>>> import numpy as np
>>> np.set_printoptions(precision=2, suppress=True, linewidth=100)
>>> E = np.load("run7.npy")
>>> E
array([[ 0.76, -0.34, -0.24, -0.15, -0.34, -0.34],
       [-0.34,  0.52, -0.34, -0.2 , -0.48, -0.48],
       [-0.24, -0.34,  0.76, -0.15, -0.34, -0.34],
       [-0.15, -0.2 , -0.15,  0.91, -0.2 , -0.2 ],
       [-0.34, -0.48, -0.34, -0.2 ,  0.52, -0.48],
       [-0.34, -0.48, -0.34, -0.2 , -0.48,  0.52]])
>>> print(round(np.linalg.norm(E, 1), 2), round(np.linalg.norm(E, np.inf), 2))
2.36 2.36
>>> np.linalg.norm(E, axis=1)
array([1., 1., 1., 1., 1., 1.])
>>> print(round(float(np.linalg.norm(E, "nuc")), 2))
6.0
>>> round(float(np.linalg.norm(E, 2)), 2)
1.0
>>> round(float(np.linalg.norm(E[1] - E[5])), 2)
1.41
>>> W = np.array([[3, 0, 2, -2, 1],
...     [1, -1, -3, 3, 2],
...     [2, 2, 2, -2, 2],
...     [-2, 0, 0, 3, -2],
...     [1, 0, 2, -1, -2],
...     [3, 1, -1, 0, -1]])
>>> c = np.array([0, 3, 2, 1, 1])
>>> H = np.maximum(E @ W + c, 0)
>>> (H > 0).mean(axis=0)
array([0.17, 1.  , 0.83, 0.5 , 0.5 ])
>>> (H > 0).astype(int)
array([[1, 1, 1, 0, 1],
       [0, 1, 0, 1, 1],
       [0, 1, 1, 0, 1],
       [0, 1, 1, 1, 0],
       [0, 1, 1, 0, 0],
       [0, 1, 1, 1, 0]])
>>> np.linalg.matrix_rank(H)
np.int64(5)
>>> W2 = np.array([[0, 1], [2, 0], [3, 2], [3, 3], [3, 0]])
>>> (H @ W2).round(6).argmax(axis=1)
array([0, 0, 0, 0, 0, 0])
>>> W @ W2
array([[ 3,  1],
       [ 4,  4],
       [10,  0],
       [ 3,  7],
       [-3,  2],
       [-4,  1]])
>>> H @ W2
array([[21.86,  7.8 ],
       [22.62, 11.39],
       [28.86,  7.42],
       [22.63, 15.39],
       [15.42,  7.18],
       [10.81,  3.57]])
>>> vec = np.array([1, -2, -3, 0, 3, 0])
>>> 6 - np.linalg.matrix_rank(E - np.eye(6), tol=1e-8)
np.int64(5)
>>> np.linalg.inv(E)
array([[ 0.76, -0.34, -0.24, -0.15, -0.34, -0.34],
       [-0.34,  0.52, -0.34, -0.2 , -0.48, -0.48],
       [-0.24, -0.34,  0.76, -0.15, -0.34, -0.34],
       [-0.15, -0.2 , -0.15,  0.91, -0.2 , -0.2 ],
       [-0.34, -0.48, -0.34, -0.2 ,  0.52, -0.48],
       [-0.34, -0.48, -0.34, -0.2 , -0.48,  0.52]])
>>> w, V = np.linalg.eigh(E)
>>> vec = np.array([0, 2, 2, 1, 1, 1])
>>> round(float(vec @ E @ vec / (vec @ vec)), 2), np.round(w[0], 2), round(float(w[-1]), 2)
(-0.48, np.float64(-1.0), 1.0)
>>> np.round(vec @ E @ vec, 2)
np.float64(-5.32)
>>> M = np.load("dump.npy")
>>> M
array([[1.  , 0.5 , 0.25, 0.12, 0.06, 0.03, 0.02, 0.01, 0.  ],
       [0.5 , 1.  , 0.5 , 0.25, 0.12, 0.06, 0.03, 0.02, 0.01],
       [0.25, 0.5 , 1.  , 0.5 , 0.25, 0.12, 0.06, 0.03, 0.02],
       [0.12, 0.25, 0.5 , 1.  , 0.5 , 0.25, 0.12, 0.06, 0.03],
       [0.06, 0.12, 0.25, 0.5 , 1.  , 0.5 , 0.25, 0.12, 0.06],
       [0.03, 0.06, 0.12, 0.25, 0.5 , 1.  , 0.5 , 0.25, 0.12],
       [0.02, 0.03, 0.06, 0.12, 0.25, 0.5 , 1.  , 0.5 , 0.25],
       [0.01, 0.02, 0.03, 0.06, 0.12, 0.25, 0.5 , 1.  , 0.5 ],
       [0.  , 0.01, 0.02, 0.03, 0.06, 0.12, 0.25, 0.5 , 1.  ]])
>>> Y = np.array([[-1, 1, -2],
...     [1, -1, -2],
...     [2, 1, -2],
...     [-1, 1, -2],
...     [-2, 1, 2],
...     [2, 2, -2],
...     [2, -1, 1],
...     [0, -1, -1],
...     [-2, -2, -2]])
>>> np.einsum("ij,ij->i", M, M)
array([1.33, 1.58, 1.64, 1.66, 1.66, 1.66, 1.64, 1.58, 1.33])
>>> np.vstack([M, Y.T]).shape
(12, 9)
>>> W = np.array([[5, -7, 8],
...     [8, 7, -9],
...     [-4, -9, 6],
...     [7, -3, -6],
...     [4, -8, -3],
...     [-9, -6, 1],
...     [1, -1, 6],
...     [7, -5, 8],
...     [-5, 9, 7]])
>>> c = np.array([-2, 5, -1])
>>> H = np.maximum(M @ W + c, 0)
>>> print((H > 0).mean(axis=0))
[0.67 0.33 0.56]
>>> (H > 0).astype(int)
array([[1, 0, 1],
       [1, 1, 0],
       [1, 0, 0],
       [1, 0, 0],
       [1, 0, 0],
       [0, 0, 1],
       [0, 0, 1],
       [1, 1, 1],
       [0, 1, 1]])
>>> np.linalg.matrix_rank(H)
np.int64(3)
>>> W2 = np.array([[2, 2, 0], [3, 2, 1], [3, 3, 0]])
>>> (H @ W2).round(6).argmax(axis=1)
array([0, 0, 0, 0, 0, 0, 0, 0, 0])
>>> print(W @ W2)
[[ 13  20  -7]
 [ 10   3   7]
 [-17  -8  -9]
 [-13 -10  -3]
 [-25 -17  -8]
 [-33 -27  -6]
 [ 17  18  -1]
 [ 23  28  -5]
 [ 38  29   9]]
>>> w, V = np.linalg.eigh(M)
>>> vec = np.array([7, 4, 0, -5, 7, 0, 3, -5, -2])
>>> round(vec @ M @ vec / (vec @ vec), 2), round(w[0], 2), np.round(w[-1], 2)
(np.float64(0.88), np.float64(0.35), np.float64(2.63))
>>> vec @ M @ vec
np.float64(156.52)
>>> np.round(V * np.abs(w) @ V.T, 2) + 0
array([[1.  , 0.5 , 0.25, 0.12, 0.06, 0.03, 0.02, 0.01, 0.  ],
       [0.5 , 1.  , 0.5 , 0.25, 0.12, 0.06, 0.03, 0.02, 0.01],
       [0.25, 0.5 , 1.  , 0.5 , 0.25, 0.12, 0.06, 0.03, 0.02],
       [0.12, 0.25, 0.5 , 1.  , 0.5 , 0.25, 0.12, 0.06, 0.03],
       [0.06, 0.12, 0.25, 0.5 , 1.  , 0.5 , 0.25, 0.12, 0.06],
       [0.03, 0.06, 0.12, 0.25, 0.5 , 1.  , 0.5 , 0.25, 0.12],
       [0.02, 0.03, 0.06, 0.12, 0.25, 0.5 , 1.  , 0.5 , 0.25],
       [0.01, 0.02, 0.03, 0.06, 0.12, 0.25, 0.5 , 1.  , 0.5 ],
       [0.  , 0.01, 0.02, 0.03, 0.06, 0.12, 0.25, 0.5 , 1.  ]])
